% python3 -q
>>> import numpy as np
>>> np.set_printoptions(precision=3, suppress=True, linewidth=120, legacy="1.25")
>>> rd = lambda a: np.round(a, 3) + 0
>>> M = np.load("test7.npy")
>>> M
array([[-3,  0,  0],
       [ 0,  0,  0],
       [ 0,  0, -3]])
>>> np.trace(M)
-6
>>> (M - M.T) / 2
array([[0., 0., 0.],
       [0., 0., 0.],
       [0., 0., 0.]])
>>> rd(np.sort(np.abs(np.linalg.eigvals(M))))
array([0., 3., 3.])
>>> M @ M
array([[9, 0, 0],
       [0, 0, 0],
       [0, 0, 9]])
>>> [int(np.linalg.matrix_rank(np.linalg.matrix_power(M, p))) for p in range(1, 4)]
[2, 2, 2]
>>> rd(np.sort(np.linalg.eigvals(M)))
array([-3., -3.,  0.])
>>> np.linalg.matrix_power(M - np.diag(np.diag(M)), 3)
array([[0, 0, 0],
       [0, 0, 0],
       [0, 0, 0]])
>>> np.flatnonzero(np.linalg.matrix_power((M != 0) + (M.T != 0) + np.eye(3), 3)[2])
array([2])
>>> M @ M
array([[9, 0, 0],
       [0, 0, 0],
       [0, 0, 9]])
>>> rd(np.linalg.det(M))
0.0
>>> (np.linalg.matrix_power((M != 0) + (M.T != 0) + np.eye(3), 3) > 0).astype(int)
array([[1, 0, 0],
       [0, 1, 0],
       [0, 0, 1]])
>>> rank = np.linalg.matrix_rank(M)
>>> rank
2
>>> N = np.linalg.svd(M)[2][rank:].T
>>> [int(np.linalg.matrix_rank(M[:i])) for i in range(1, len(M) + 1)]
[1, 1, 2]
>>> N[:, 0] / N[np.abs(N[:, 0]).round(6).argmax(), 0]
array([0., 1., 0.])
>>> [int(np.linalg.matrix_rank(np.delete(M, i, axis=0))) for i in range(3)]
[1, 2, 1]
>>> np.allclose(M @ N, 0)
True
>>> evals, V = np.linalg.eigh(M)
>>> x0 = np.array([1, -1, 4])
>>> (np.sign(V[:, -1].round(6)) == np.sign(V[0, -1].round(6))).astype(int)
array([1, 0, 1])
>>> V * np.abs(evals) @ V.T
array([[3., 0., 0.],
       [0., 0., 0.],
       [0., 0., 3.]])
>>> rd(np.linalg.eigvalsh(M[1:, 1:]))
array([-3.,  0.])
>>> F = np.load("case1.npy")
>>> F
array([[-25.962, -10.742,  -8.752],
       [-30.518, -10.929, -10.649],
       [-29.55 ,  -8.241,  -9.401],
       [-29.875, -10.566, -11.952],
       [-29.988,  -7.878, -11.505],
       [-29.395, -10.257, -10.555],
       [-29.064,  -9.464,  -8.972],
       [-30.462, -10.037,  -8.665],
       [-30.932, -10.018, -10.406],
       [-29.149, -10.634,  -8.923],
       [-29.029, -11.345, -10.704],
       [-29.434, -10.483, -11.905],
       [-30.218, -11.169, -12.81 ],
       [-31.14 , -11.454, -10.59 ],
       [-32.226,  -9.019, -10.538],
       [-30.091, -10.414,  -9.855],
       [-29.577, -11.387,  -9.775],
       [-31.099,  -8.492,  -7.957],
       [-31.706,  -9.733,  -9.043],
       [-29.123,  -9.946,  -9.939],
       [-30.635, -10.695, -10.343],
       [-28.504,  -9.679, -10.694],
       [-29.368, -11.341,  -9.125]])
>>> cen = (F - F.mean(axis=0)) / F.std(axis=0)
>>> rd(cen.std(axis=0))
array([1., 1., 1.])
>>> np.argwhere(np.abs(cen) > 2)
array([[ 0,  0],
       [ 4,  1],
       [12,  2]])
>>> b = np.linalg.lstsq(np.delete(cen, 0, axis=1), cen[:, 0])[0]
>>> rd(1 - np.var(cen[:, 0] - np.delete(cen, 0, axis=1) @ b))
0.067
>>> np.abs(b).argmax()
0
>>> rd(np.abs(np.linalg.svd(F)[2][-1]))
array([0.038, 0.76 , 0.649])
>>> round(np.log10(np.linalg.cond(F)))
2
>>> [round(float(x), 3) for x in np.linalg.svd(F, compute_uv=False)[:3]]
[159.051, 5.854, 4.662]
>>> np.linalg.matrix_rank(F, rtol=0.1)
1
>>> A2 = np.c_[F[:, :1] @ np.array([[-2]]), np.array([2, 2, 5, -5, -3, 3, -5, 4, 0, 0, -1, -3, 3, -3, 0, -5, -5, -2, 1, 2, -5, -3, 4])]
>>> A2
array([[51.924,  2.   ],
       [61.036,  2.   ],
       [59.1  ,  5.   ],
       [59.75 , -5.   ],
       [59.976, -3.   ],
       [58.79 ,  3.   ],
       [58.128, -5.   ],
       [60.924,  4.   ],
       [61.864,  0.   ],
       [58.298,  0.   ],
       [58.058, -1.   ],
       [58.868, -3.   ],
       [60.436,  3.   ],
       [62.28 , -3.   ],
       [64.452,  0.   ],
       [60.182, -5.   ],
       [59.154, -5.   ],
       [62.198, -2.   ],
       [63.412,  1.   ],
       [58.246,  2.   ],
       [61.27 , -5.   ],
       [57.008, -3.   ],
       [58.736,  4.   ]])
>>> rd(np.linalg.norm(np.linalg.qr(F)[0].T @ A2, axis=0) ** 2 / ((A2 ** 2).sum(axis=0) + 1e-12))
array([1.   , 0.063])
>>> rd(np.linalg.norm(A2 - F @ np.linalg.lstsq(F, A2)[0], axis=0))
array([ 0.   , 15.426])
>>> np.linalg.matrix_rank(np.c_[F, A2])
4
>>> J = np.load("w.npy")
>>> J
array([[ -7.448,  13.882,   7.297],
       [ -4.074,   7.241,  -5.664],
       [ 30.62 , -10.684, -15.015],
       [-23.954,   5.835,  16.241],
       [ 13.24 ,  -9.835,  54.77 ],
       [ -1.851,  -8.049, -22.776],
       [ -3.864,  -2.932, -18.735],
       [  4.341,   9.907,  30.703],
       [  4.519,   8.494,  -9.213],
       [ 13.617,  -0.011,  -0.93 ],
       [ -0.066,  -0.006, -29.732],
       [ 29.246,  13.171,  -1.294],
       [ -1.787,   4.121, -21.771],
       [  2.404,  -6.208,  -0.203],
       [ 10.864,  -8.287, -22.051],
       [-11.201,   2.609,  17.182],
       [ 10.756, -16.12 ,  13.581],
       [  9.794,  -7.303,  -7.251],
       [  5.177,   2.169,   2.24 ],
       [  4.906,  11.196, -29.058],
       [  3.105,   4.032,  19.703],
       [-31.362,  21.656,   5.028],
       [ -2.024,  -3.617,  22.482]])
>>> d = np.linalg.norm(J[:, None] - J[None], axis=-1)
>>> d[17].round(6).argsort(kind="stable")[:4]
array([17, 13,  9, 18])
>>> np.flatnonzero(d[17] < d.mean() / 2)
array([ 9, 13, 14, 17, 18])
>>> d.mean(axis=1).argmax()
4
>>> np.linalg.matrix_rank(d ** 2)
5
>>> cen = J - J.mean(axis=0)
>>> V = np.linalg.svd(cen)[2][:2]
>>> A2 = cen - cen @ V.T @ V
>>> rd(A2.std(axis=0))
array([3.168, 6.969, 0.251])
>>> rd(np.cov(cen @ V.T, rowvar=False))
array([[440.275,   0.   ],
       [  0.   , 216.26 ]])
>>> rd((cen @ V.T).std(axis=0))
array([20.522, 14.383])
>>> np.linalg.norm(A2, axis=1).round(6).argmax()
11
>>> rd(np.diag(V.T @ V))
array([0.829, 0.172, 0.999])
>>> data = np.load("layer16.npy")
>>> data
array([[3, 1, 0, 0],
       [0, 2, 0, 0],
       [0, 0, 3, 1],
       [0, 0, 0, 2]])
>>> ang = np.radians(120)
>>> Rm = np.eye(4)
>>> Rm[1, 1] = Rm[0, 0] = np.cos(ang)
>>> Rm[1, 0], Rm[0, 1] = -np.sin(ang), np.sin(ang)
>>> rd(Rm)
array([[-0.5  ,  0.866,  0.   ,  0.   ],
       [-0.866, -0.5  ,  0.   ,  0.   ],
       [ 0.   ,  0.   ,  1.   ,  0.   ],
       [ 0.   ,  0.   ,  0.   ,  1.   ]])
>>> A2 = data @ Rm.T
>>> rd(np.linalg.svd(data, compute_uv=False)), rd(np.linalg.svd(A2, compute_uv=False))
(array([3.257, 3.257, 1.842, 1.842]), array([3.257, 3.257, 1.842, 1.842]))
>>> rd(np.abs(A2 - data).max(axis=0))
array([3.634, 4.098, 0.   , 0.   ])
>>> x0 = np.array([2, -2, -2, 2])
>>> target = data @ x0
>>> b, lr = np.zeros(4), 1 / np.linalg.norm(data, 2) ** 2
>>> for i in range(50):
...     b -= lr * data.T @ (data @ b - target)
...     if i % 10 == 0: print(i, round(np.linalg.norm(data @ b - target), 3))
... 
0 4.796
10 0.101
20 0.002
30 0.0
40 0.0
>>> rd(np.linalg.cond(data))
1.768
>>> rd(b)
array([ 2., -2., -2.,  2.])
>>> W1 = np.array([[3, -2, 1, 2, -2],
...     [-3, -1, -1, -2, -2],
...     [-1, 3, 0, -3, 2],
...     [-2, 0, 0, 2, 1]])
>>> b = np.array([1, -1, 2, 1, -2])
>>> act = np.maximum(data @ W1 + b, 0)
>>> np.linalg.matrix_rank(act)
3
>>> (act > 0).mean(axis=0)
array([0.25, 0.25, 0.75, 0.5 , 0.25])
>>> (act > 0).astype(int)
array([[1, 0, 1, 1, 0],
       [0, 0, 0, 0, 0],
       [0, 1, 1, 0, 1],
       [0, 0, 1, 1, 0]])
>>> Z = np.array([[1, 2, 3], [2, 1, 3], [0, 2, 2], [1, 1, 2], [2, 0, 1]])
>>> W1 @ Z
array([[ -3,   8,   7],
       [-11, -11, -20],
       [  6,  -2,   2],
       [  2,  -2,  -1]])
>>> (act @ Z).round(6).argmax(axis=1)
array([2, 0, 2, 2])
>>> A2 = data[0, 0] * data[1:] - np.outer(data[1:, 0], data[0])
>>> A2
array([[0, 6, 0, 0],
       [0, 0, 9, 3],
       [0, 0, 0, 6]])
>>> data[:, 0] / data[0, 0]
array([1., 0., 0., 0.])
>>> np.linalg.matrix_rank(A2), np.linalg.matrix_rank(data)
(3, 4)
>>> np.flatnonzero(~A2.round(6).any(axis=1))
array([], dtype=int64)
>>> idx = J[:, 1] > np.median(J[:, 1])
>>> r0 = J[idx].mean(axis=0) - J[~idx].mean(axis=0)
>>> idx.astype(int)
array([1, 1, 0, 1, 0, 0, 0, 1, 1, 0, 0, 1, 1, 0, 0, 1, 0, 0, 0, 1, 1, 1, 0])
>>> rd(r0)
array([-10.453,  15.193,   4.619])
